$ ipython --no-banner

In [1]: import numpy as np

In [2]: from numpy import linalg as LA

In [3]: np.set_printoptions(precision=3, suppress=True, linewidth=120, floatmode="fixed")

In [4]: Y = np.array([[-0.7, -0.3],
   ...:     [0.0, -0.6],
   ...:     [-1.4, -2.0],
   ...:     [0.4, 0.8],
   ...:     [0.4, 0.0],
   ...:     [-0.2, 0.2],
   ...:     [-0.6, 0.4],
   ...:     [-0.7, 1.6],
   ...:     [0.2, 0.7],
   ...:     [0.5, 0.1],
   ...:     [-0.3, -1.2],
   ...:     [0.3, -0.2]])

In [5]: W2 = np.array([[-1.1, -0.4, -0.9, 0.7, -0.3, -0.9, -1.6, 0.8, 0.2],
   ...:     [-1.0, 0.2, -0.3, -1.0, 0.2, -0.2, -1.0, 0.3, 2.2]])

In [6]: M = Y @ W2

In [7]: M.round(3) + 0
Out[7]: 
array([[ 1.070,  0.220,  0.720, -0.190,  0.150,  0.690,  1.420, -0.650, -0.800],
       [ 0.600, -0.120,  0.180,  0.600, -0.120,  0.120,  0.600, -0.180, -1.320],
       [ 3.540,  0.160,  1.860,  1.020,  0.020,  1.660,  4.240, -1.720, -4.680],
       [-1.240,  0.000, -0.600, -0.520,  0.040, -0.520, -1.440,  0.560,  1.840],
       [-0.440, -0.160, -0.360,  0.280, -0.120, -0.360, -0.640,  0.320,  0.080],
       [ 0.020,  0.120,  0.120, -0.340,  0.100,  0.140,  0.120, -0.100,  0.400],
       [ 0.260,  0.320,  0.420, -0.820,  0.260,  0.460,  0.560, -0.360,  0.760],
       [-0.830,  0.600,  0.150, -2.090,  0.530,  0.310, -0.480, -0.080,  3.380],
       [-0.920,  0.060, -0.390, -0.560,  0.080, -0.320, -1.020,  0.370,  1.580],
       [-0.650, -0.180, -0.480,  0.250, -0.130, -0.470, -0.900,  0.430,  0.320],
       [ 1.530, -0.120,  0.630,  0.990, -0.150,  0.510,  1.680, -0.600, -2.700],
       [-0.130, -0.160, -0.210,  0.410, -0.130, -0.230, -0.280,  0.180, -0.380]])

In [8]: feats = np.load("w.npy")

In [9]: feats.round(3) + 0
Out[9]: 
array([[-20.122,  -3.451, -14.476, -12.953, -10.353,  -3.856,  11.154,   1.790, -16.266, -23.573, -19.855, -12.686,
         -7.307],
       [-19.358,  -3.232, -13.860, -12.525,  -9.696,  -3.795,  10.802,   1.703, -15.563, -22.590, -18.989, -12.156,
         -7.027],
       [-17.546,  -2.724, -12.408, -11.505,  -8.173,  -3.643,   9.951,   1.496, -13.904, -20.270, -16.953, -10.912,
         -6.367],
       [-12.591,  -1.439,  -8.523,  -8.662,  -4.317,  -3.156,   7.469,   0.912,  -9.435, -14.030, -11.540,  -7.611,
         -4.595],
       [ -9.638,  -0.774,  -6.291,  -6.914,  -2.321,  -2.793,   5.851,   0.554,  -6.845, -10.411,  -8.461,  -5.737,
         -3.567],
       [ -6.654,  -0.223,  -4.133,  -5.074,  -0.670,  -2.329,   4.070,   0.192,  -4.325,  -6.878,  -5.521,  -3.941,
         -2.553],
       [ -5.951,  -0.119,  -3.644,  -4.624,  -0.358,  -2.198,   3.623,   0.109,  -3.753,  -6.071,  -4.863,  -3.536,
         -2.317],
       [ -1.924,   0.134,  -1.097,  -1.769,   0.401,  -1.075,   0.867,  -0.249,  -0.849,  -1.791,  -1.501,  -1.346,
         -0.942],
       [ -1.303,   0.094,  -0.754,  -1.242,   0.282,  -0.787,   0.465,  -0.239,  -0.516,  -1.209,  -1.054,  -0.993,
         -0.693],
       [  0.060,   0.000,   0.040,   0.060,   0.001,   0.040,   0.001,   0.020,   0.020,   0.061,   0.061,   0.061,
          0.040],
       [  0.338,   0.014,   0.239,   0.336,   0.042,   0.223,   0.037,   0.124,   0.114,   0.352,   0.364,   0.363,
          0.237],
       [  0.635,   0.051,   0.471,   0.626,   0.153,   0.411,   0.127,   0.248,   0.223,   0.686,   0.728,   0.719,
          0.462],
       [  1.908,   0.438,   1.659,   1.756,   1.314,   1.069,   0.856,   0.820,   0.839,   2.346,   2.632,   2.479,
          1.507],
       [  2.786,   0.833,   2.576,   2.443,   2.499,   1.400,   1.470,   1.190,   1.386,   3.619,   4.108,   3.766,
          2.233],
       [  5.419,   2.234,   5.466,   4.277,   6.702,   2.090,   3.277,   2.137,   3.328,   7.653,   8.745,   7.603,
          4.324],
       [  5.422,   2.236,   5.469,   4.279,   6.707,   2.091,   3.279,   2.138,   3.331,   7.657,   8.750,   7.608,
          4.327],
       [  6.380,   2.779,   6.539,   4.900,   8.338,   2.279,   3.897,   2.439,   4.101,   9.159,  10.458,   8.978,
          5.059],
       [  8.607,   4.070,   9.035,   6.289,  12.210,   2.647,   5.255,   3.075,   5.960,  12.677,  14.429,  12.110,
          6.717],
       [ 19.618,  10.587,  21.350,  12.671,  31.762,   3.816,  10.922,   5.549,  15.802,  30.205,  33.846,  26.899,
         14.404],
       [ 20.286,  10.984,  22.094,  13.045,  32.952,   3.869,  11.229,   5.677,  16.417,  31.270,  35.013,  27.772,
         14.853]])

In [10]: W = np.array([[3, 2, 3],
    ...:     [0, 3, 2],
    ...:     [3, 2, 2],
    ...:     [2, 1, 2],
    ...:     [2, 1, 2],
    ...:     [3, 3, 0],
    ...:     [0, 0, 2],
    ...:     [0, 0, 2],
    ...:     [1, 2, 0],
    ...:     [2, 1, 3],
    ...:     [1, 3, 3],
    ...:     [3, 1, 1],
    ...:     [1, 0, 0]])

In [11]: c = np.array([1, 1, 0])

In [12]: act = np.maximum(feats @ W + c, 0)

In [13]: (act > 0).mean(axis=0)
Out[13]: array([0.550, 0.550, 0.550])

In [14]: W2 = np.array([[0, -2], [-1, -2], [-2, 2]])

In [15]: print(W @ W2)
[[ -8  -4]
 [ -7  -2]
 [ -6  -6]
 [ -5  -2]
 [ -5  -2]
 [ -3 -12]
 [ -4   4]
 [ -4   4]
 [ -2  -6]
 [ -7   0]
 [ -9  -2]
 [ -3  -6]
 [  0  -2]]

In [16]: print((act @ W2).round(6).argmax(axis=1))
[0 0 0 0 0 0 0 0 0 0 1 1 1 1 1 1 1 1 1 1]
